% python3 -q
>>> import numpy as np
>>> np.set_printoptions(suppress=True, linewidth=200)
>>> rng = np.random.default_rng(77232)
>>> idx = rng.integers(0, 2, 4)
>>> W0 = (idx[:, None] == idx) * -2 + np.eye(4)
>>> print(W0)
[[-1. -2. -2. -2.]
 [-2. -1. -2. -2.]
 [-2. -2. -1. -2.]
 [-2. -2. -2. -1.]]
>>> proj = np.triu(np.array([[1, 1, 2, 1], [0, 0, 2, -2], [1, -1, -1, -1], [0, 1, 2, 1]]), 1) + np.eye(4)
>>> A2 = proj @ W0 @ np.linalg.inv(proj)
>>> print(proj @ W0 - W0 @ proj)
[[ -8.  -6.   0. -12.]
 [  0.   2.   8.  -4.]
 [  2.   4.  10.  -2.]
 [  0.   2.   8.  -4.]]
>>> feats = np.load("x.npy")
>>> print(feats)
[[ 9  0  0  0  0  0]
 [ 0 -4  0  0  0  0]
 [ 0  0  3  0  0  0]
 [ 0  0  0 -9  0  0]
 [ 0  0  0  0 -7  0]
 [ 0  0  0  0  0 -2]]
>>> A2 = np.linalg.invert(feats)
Traceback (most recent call last):
  File "<python-input-11>", line 1, in <module>
    A2 = np.linalg.invert(feats)
         ^^^^^^^^^^^^^^^^
AttributeError: module 'numpy.linalg' has no attribute 'invert'
>>> A2 = feats ** -1
Traceback (most recent call last):
  File "<python-input-12>", line 1, in <module>
    A2 = feats ** -1
         ~~~~~~^^~~~
ValueError: Integers to negative integer powers are not allowed.
>>> A2 = np.linalg.inv(feats)
>>> print(A2.round(2))
[[ 0.11  0.    0.    0.    0.    0.  ]
 [-0.   -0.25 -0.   -0.   -0.   -0.  ]
 [ 0.    0.    0.33  0.    0.    0.  ]
 [-0.   -0.   -0.   -0.11 -0.   -0.  ]
 [-0.   -0.   -0.   -0.   -0.14 -0.  ]
 [-0.   -0.   -0.   -0.   -0.   -0.5 ]]
>>> print(feats @ A2)
[[1. 0. 0. 0. 0. 0.]
 [0. 1. 0. 0. 0. 0.]
 [0. 0. 1. 0. 0. 0.]
 [0. 0. 0. 1. 0. 0.]
 [0. 0. 0. 0. 1. 0.]
 [0. 0. 0. 0. 0. 1.]]
>>> print(np.prod(np.diag(feats)), np.round(np.linalg.det(feats), 2))
13608 13608.0
>>> print(np.linalg.matrix_rank(feats - feats[0, 0] * np.eye(6)))
5
>>> assert feats == feats.T
Traceback (most recent call last):
  File "<python-input-18>", line 1, in <module>
    assert feats == feats.T
           ^^^^^^^^^^^^^^^^
ValueError: The truth value of an array with more than one element is ambiguous. Use a.any() or a.all()
>>> print((feats + feats.T) / 2)
[[ 9.  0.  0.  0.  0.  0.]
 [ 0. -4.  0.  0.  0.  0.]
 [ 0.  0.  3.  0.  0.  0.]
 [ 0.  0.  0. -9.  0.  0.]
 [ 0.  0.  0.  0. -7.  0.]
 [ 0.  0.  0.  0.  0. -2.]]
>>> print(np.allclose(feats, feats.T))
True
>>> print(feats @ feats)
[[81  0  0  0  0  0]
 [ 0 16  0  0  0  0]
 [ 0  0  9  0  0  0]
 [ 0  0  0 81  0  0]
 [ 0  0  0  0 49  0]
 [ 0  0  0  0  0  4]]
>>> print(np.linalg.matrix_power(feats, 3))
[[ 729    0    0    0    0    0]
 [   0  -64    0    0    0    0]
 [   0    0   27    0    0    0]
 [   0    0    0 -729    0    0]
 [   0    0    0    0 -343    0]
 [   0    0    0    0    0   -8]]
>>> mat = np.loadtxt("a.csv", delimiter=",")
>>> print(mat)
[[ 3.  2.  2. -2. -2.  2.  2.]
 [ 2.  3.  2.  2. -2. -2.  2.]
 [ 2.  2.  3.  2.  2. -2. -2.]
 [-2.  2.  2.  3.  2.  2. -2.]
 [-2. -2.  2.  2.  3.  2.  2.]
 [ 2. -2. -2.  2.  2.  3.  2.]
 [ 2.  2. -2. -2.  2.  2.  3.]]
>>> A2 = np.array([[3, 3, 4],
...     [3, 1, 4],
...     [3, 2, 2],
...     [4, 3, 3],
...     [0, 0, 2],
...     [5, 0, 5],
...     [4, 4, 1]])
>>> print(np.vstack([mat, A2.T]).shape)
(10, 7)
>>> print(np.einsum("ik,kj->ji", mat, A2))
[[31. 27. 11. 20. 20. 25. 20.]
 [17. 27. 12.  1. 10. 14. 10.]
 [26. 18. 20. 25. 12. 23. 23.]]
>>> print(np.einsum("ik,kj->ij", mat, A2))
[[31. 17. 26.]
 [27. 27. 18.]
 [11. 12. 20.]
 [20.  1. 25.]
 [20. 10. 12.]
 [25. 14. 23.]
 [20. 10. 23.]]
>>> print(np.linalg.matrix_rank(np.vstack([mat, A2.T])))
7
>>> print(mat @ (-1.0) ** np.arange(7))
[ 3.  1.  3. -7.  3.  1.  3.]
>>> print((mat @ mat)[0])
[33. 16.  0. -8. -8.  0. 16.]
>>> r0, g = mat[3], mat[2]
>>> print(r0 @ g)
16.0
>>> print(r0 @ r0)
33.0
>>> p = (r0 @ g) / (r0 @ r0) * r0
>>> print(np.linalg.matrix_rank(np.outer(r0, g)))
1
>>> print((g - p) @ r0)
0.0
>>> print(np.outer(r0, g))
[[-4. -4. -6. -4. -4.  4.  4.]
 [ 4.  4.  6.  4.  4. -4. -4.]
 [ 4.  4.  6.  4.  4. -4. -4.]
 [ 6.  6.  9.  6.  6. -6. -6.]
 [ 4.  4.  6.  4.  4. -4. -4.]
 [ 4.  4.  6.  4.  4. -4. -4.]
 [-4. -4. -6. -4. -4.  4.  4.]]
>>> print(np.round(np.linalg.norm(r0 + g) ** 2 + np.linalg.norm(r0 - g) ** 2, 2))
132.0
>>> print(np.round(np.linalg.eigvalsh(mat).min(), 2))
-3.99
>>> print(np.all(np.linalg.eigvalsh(mat) > 0))
False
>>> A = np.loadtxt("mat.csv", delimiter=",")
>>> print(A.round(2))
[[-5.34 -0.73 -1.61 -0.37 -4.34 -2.1 ]
 [-4.29  1.05 -2.33  0.52 -3.29  0.57]
 [-4.44  0.69 -2.13  0.34 -3.44  0.03]
 [-8.17 -0.66 -4.51 -0.33 -7.17 -2.  ]
 [-3.51  1.37 -1.87  0.68 -2.51  1.05]
 [-9.67 -1.37 -5.3  -0.68 -8.67 -3.05]
 [-1.55  2.17 -0.72  1.08 -0.55  2.25]
 [-4.26  2.04 -3.31  1.02 -3.26  2.07]
 [-0.18  1.9   0.91  0.95  0.82  1.86]
 [-3.01  2.12 -2.13  1.06 -2.01  2.18]
 [-0.51  3.51 -1.02  1.75  0.49  4.26]
 [ 0.44  3.09  0.35  1.54  1.44  3.63]
 [-9.25 -1.21 -5.04 -0.61 -8.25 -2.82]
 [ 4.31  6.5   0.82  3.25  5.31  8.74]
 [ 1.63  5.11 -0.48  2.56  2.63  6.67]
 [ 5.55  5.89  2.67  2.94  6.55  7.83]
 [-0.97  3.54 -1.51  1.77  0.03  4.3 ]
 [-3.59  1.97 -2.56  0.99 -2.59  1.96]
 [-4.21  0.25 -1.46  0.13 -3.21 -0.62]
 [-2.02  2.73 -1.75  1.37 -1.02  3.1 ]
 [-6.24 -0.05 -3.19 -0.02 -5.24 -1.07]
 [-9.48 -0.69 -5.79 -0.35 -8.48 -2.04]
 [-7.88  2.59 -7.47  1.29 -6.88  2.88]
 [-4.35  0.83 -2.18  0.42 -3.35  0.25]
 [-3.97  2.06 -3.04  1.03 -2.97  2.1 ]
 [-2.29  1.71 -1.    0.86 -1.29  1.57]
 [ 2.55  4.82  0.73  2.41  3.55  6.24]
 [-7.05  0.53 -4.58  0.26 -6.05 -0.21]
 [-4.84  1.86 -3.71  0.93 -3.84  1.79]
 [ 0.46  3.74 -0.27  1.87  1.46  4.6 ]
 [-3.97  1.39 -2.36  0.69 -2.97  1.08]]
>>> D = np.linalg.norm(A[:, None] - A[None], axis=-1)
>>> print(D[:5, :5].round(2))
[[0.   3.71 2.98 4.94 4.71]
 [3.71 0.   0.74 6.71 1.34]
 [2.98 0.74 0.   6.31 1.85]
 [4.94 6.71 6.31 0.   8.05]
 [4.71 1.34 1.85 8.05 0.  ]]
>>> print(np.flatnonzero(D[12] < D.mean() / 2))
[ 3  5 12 21]
>>> X = np.load("run8.npy")
>>> print(X.round(2))
[[ -38.16  -40.23  -35.73   18.6    44.05]
 [ -27.78  -31.02  -26.57   11.7    31.82]
 [ -23.32  -26.93  -22.56    8.98   26.63]
 [ -10.78  -14.71  -10.95    2.59   12.4 ]
 [ -10.12  -14.01  -10.32    2.32   11.66]
 [  -6.37   -9.88   -6.67    1.05    7.54]
 [  -5.55   -8.91   -5.84    0.83    6.64]
 [  -5.34   -8.67   -5.64    0.78    6.41]
 [  -5.32   -8.63   -5.61    0.77    6.39]
 [  -5.01   -8.27   -5.31    0.7     6.06]
 [  -4.06   -7.07   -4.33    0.51    5.01]
 [  -0.72   -1.94   -0.79    0.19    1.19]
 [   0.03    0.11    0.03   -0.03   -0.07]
 [   0.04    0.18    0.04   -0.05   -0.12]
 [   0.2     1.25    0.13   -0.62   -0.87]
 [   0.27    3.16   -0.59   -4.38   -3.44]
 [   0.27    3.18   -0.61   -4.46   -3.49]
 [   0.36    3.61   -0.88   -6.08   -4.48]
 [   0.37    3.62   -0.89   -6.13   -4.51]
 [   0.89    4.7    -1.52  -11.14   -7.61]
 [   3.06    6.98   -2.17  -23.28  -15.48]
 [  10.12   12.26   -1.42  -50.39  -34.28]
 [  27.78   23.86    3.92 -103.4   -73.54]]
>>> A2 = X / np.linalg.norm(X, axis=1, keepdims=True)
>>> G = A2 @ A2.T
>>> print(round(float(np.degrees(np.arccos(np.clip(G[14, 1], -1, 1)))), 2))
146.1
>>> D = np.linalg.norm(X[:, None] - X[None], axis=-1)
>>> print(np.linalg.matrix_rank(D ** 2))
5
>>> print(D.shape)
(23, 23)
>>> print((D + 1e9 * np.eye(23)).round(6).argmin(axis=1))
[ 1  2  1  4  3  6  7  8  7  8  9 12 13 12 13 16 15 18 17 18 19 20 21]
>>> print(np.unravel_index(D.round(6).argmax(), D.shape))
(np.int64(0), np.int64(22))
>>> G = np.cov(X, rowvar=False)
>>> print(G.shape)
(5, 5)
>>> print(np.round(np.median(X, axis=0), 2))
[-0.72 -1.94 -2.17  0.19  1.19]
>>> K = np.array([[2, -7, 0, 1, 4, 4, -6, 4, -2, -4],
...     [-10, -22, -11, -5, 9, 22, -1, 10, -3, -8],
...     [-24, -5, 7, -12, 1, 12, 5, 10, 13, 8],
...     [2, 6, -13, 1, -5, -2, 13, -10, -5, 0],
...     [-2, 9, 7, -1, -4, -7, 2, -2, 5, 6],
...     [18, -1, -4, 9, 2, -6, -8, -4, -10, -8]])
>>> W = np.array([[-1, -2, 2],
...     [2, -1, -1],
...     [-1, 2, -2],
...     [-3, -2, 2],
...     [2, 1, 2],
...     [0, -3, -3],
...     [-2, 1, -2],
...     [0, -1, 1],
...     [-2, 3, 0],
...     [0, 1, 3]])
>>> b = np.array([0, 0, 2])
>>> hid = np.maximum(K @ W + b, 0)
>>> print(hid)
[[ 5  0 15]
 [18  0  0]
 [ 9 98  0]
 [ 0  0  0]
 [ 0 53  0]
 [ 0  0 75]]
>>> print(np.round((hid > 0).mean(axis=0), 2))
[0.5  0.33 0.33]
>>> print(np.linalg.matrix_rank(hid))
3
>>> C = np.array([[0, -3], [-2, -3], [-2, 0]])
>>> print(hid @ C)
[[ -30  -15]
 [   0  -54]
 [-196 -321]
 [   0    0]
 [-106 -159]
 [-150    0]]
>>> print((hid @ C).round(6).argmax(axis=1))
[1 0 0 0 0 1]
>>> G = hid.T @ hid
>>> print((hid @ hid.T).shape)
(6, 6)
>>> print(np.diag(G))
[  430 12413  5850]
>>> print(np.trace(G), (hid ** 2).sum())
18693 18693
>>> print(round(float(np.linalg.norm(K, 2)), 2))
49.7
>>> print(np.round(np.linalg.norm(K, axis=0), 2))
[31.81 26.   20.1  15.91 11.96 27.07 17.29 18.33 18.22 15.62]
>>> print(np.round(np.linalg.norm(K[1] - K[0]), 2))
30.87
>>> print(np.round(np.linalg.norm(K, axis=1), 2))
[12.57 38.33 36.01 23.09 16.4  26.57]
>>> M = np.load("m.npy")
>>> print(M)
[[ 4  3  4 -2  0]
 [ 4  2 -3 -5 -2]
 [-1  1 -5 -4 -1]
 [-5 -4  4  4  0]
 [-3 -1  1 -4  3]
 [ 1 -1 -5 -4 -5]
 [ 5 -5 -2 -3 -2]
 [ 0  0 -5  0  5]
 [ 1 -1 -5 -4 -5]]
>>> A2 = np.c_[M[:, :1] @ np.array([[-2]]), np.array([-1, 2, 0, 0, 0, -2, 0, 2, 2])]
>>> print(A2)
[[ -8  -1]
 [ -8   2]
 [  2   0]
 [ 10   0]
 [  6   0]
 [ -2  -2]
 [-10   0]
 [  0   2]
 [ -2   2]]
>>> print(np.linalg.matrix_rank(np.c_[M, A2]))
6
>>> print(np.round(np.linalg.norm(np.linalg.qr(M)[0].T @ A2, axis=0) ** 2 / ((A2 ** 2).sum(axis=0) + 1e-12), 2))
[1.   0.28]
>>> print(np.round(np.linalg.norm(A2 - M @ np.linalg.lstsq(M, A2)[0], axis=0), 2) + 0)
[0.   3.51]
>>> x0 = np.array([-5, 5, 5, -2, 2])
>>> target = M @ x0
>>> print(np.round(np.linalg.pinv(M) @ M, 2) + 0)
[[1. 0. 0. 0. 0.]
 [0. 1. 0. 0. 0.]
 [0. 0. 1. 0. 0.]
 [0. 0. 0. 1. 0.]
 [0. 0. 0. 0. 1.]]
>>> print(target)
[ 19 -19  -9  17  29 -37 -58 -15 -37]
>>> print(np.round(np.linalg.lstsq(M, target)[0], 2))
[-5.  5.  5. -2.  2.]
>>> print(np.round(np.linalg.solve(M.T @ M, M.T @ target), 2))
[-5.  5.  5. -2.  2.]
>>> target = target + 0.1 * rng.normal(size=9)
>>> print(target.round(2))
[ 18.89 -19.05  -8.92  17.01  28.97 -36.92 -58.24 -14.93 -37.  ]
>>> b, *_ = np.linalg.lstsq(M, target)
>>> print(np.round(M.T @ (target - M @ b), 2) + 0)
[0. 0. 0. 0. 0.]
>>> print(np.round(np.linalg.norm(target - M @ b), 2))
0.06
>>> print([round(float(np.linalg.norm(np.linalg.solve(M.T @ M + lam * np.eye(5), M.T @ target))), 2) for lam in (0, 1, 10, 100)])
[9.12, 8.95, 7.75, 4.1]
>>> print(b.round())
[-5.  5.  5. -2.  2.]
>>> T = np.stack([M, 3 * M, M[::-1]])
>>> print(T.shape)
(3, 9, 5)
>>> print(np.linalg.matrix_rank(T.reshape(3, -1)))
2
>>> x0 = np.array([3, -5, -1, 5, 1])
>>> target = M @ x0
>>> b, lr = np.zeros(5), 1 / np.linalg.norm(M, 2) ** 2
>>> for i in range(250):
...     b -= lr * M.T @ (M @ b - target)
...     if i % 50 == 0: print(i, round(np.linalg.norm(M @ b - target), 2))
... 
0 41.66
50 0.02
100 0.0
150 0.0
200 0.0
>>> print(np.round(np.linalg.cond(M), 2))
2.82
>>> print(b.round(2))
[ 3. -5. -1.  5.  1.]
>>> x0 = np.array([-1, -3, 3, 1, 1, 0, -2, 2, 2, 0])
>>> print(K @ x0)
[  40   63   85 -119   -7  -28]
>>> print((K * x0).sum(axis=1))
[  40   63   85 -119   -7  -28]
>>> print(np.sign((K @ x0).round(6)))
[ 1  1  1 -1 -1 -1]
>>> print(K @ np.ones(10))
[ -4. -19.  15. -13.  13. -12.]
>>> x0 @ K
Traceback (most recent call last):
  File "<python-input-112>", line 1, in <module>
    x0 @ K
    ~~~^~~
ValueError: matmul: Input operand 1 has a mismatch in its core dimension 0, with gufunc signature (n?,k),(k,m?)->(n?,m?) (size 6 is different from 10)
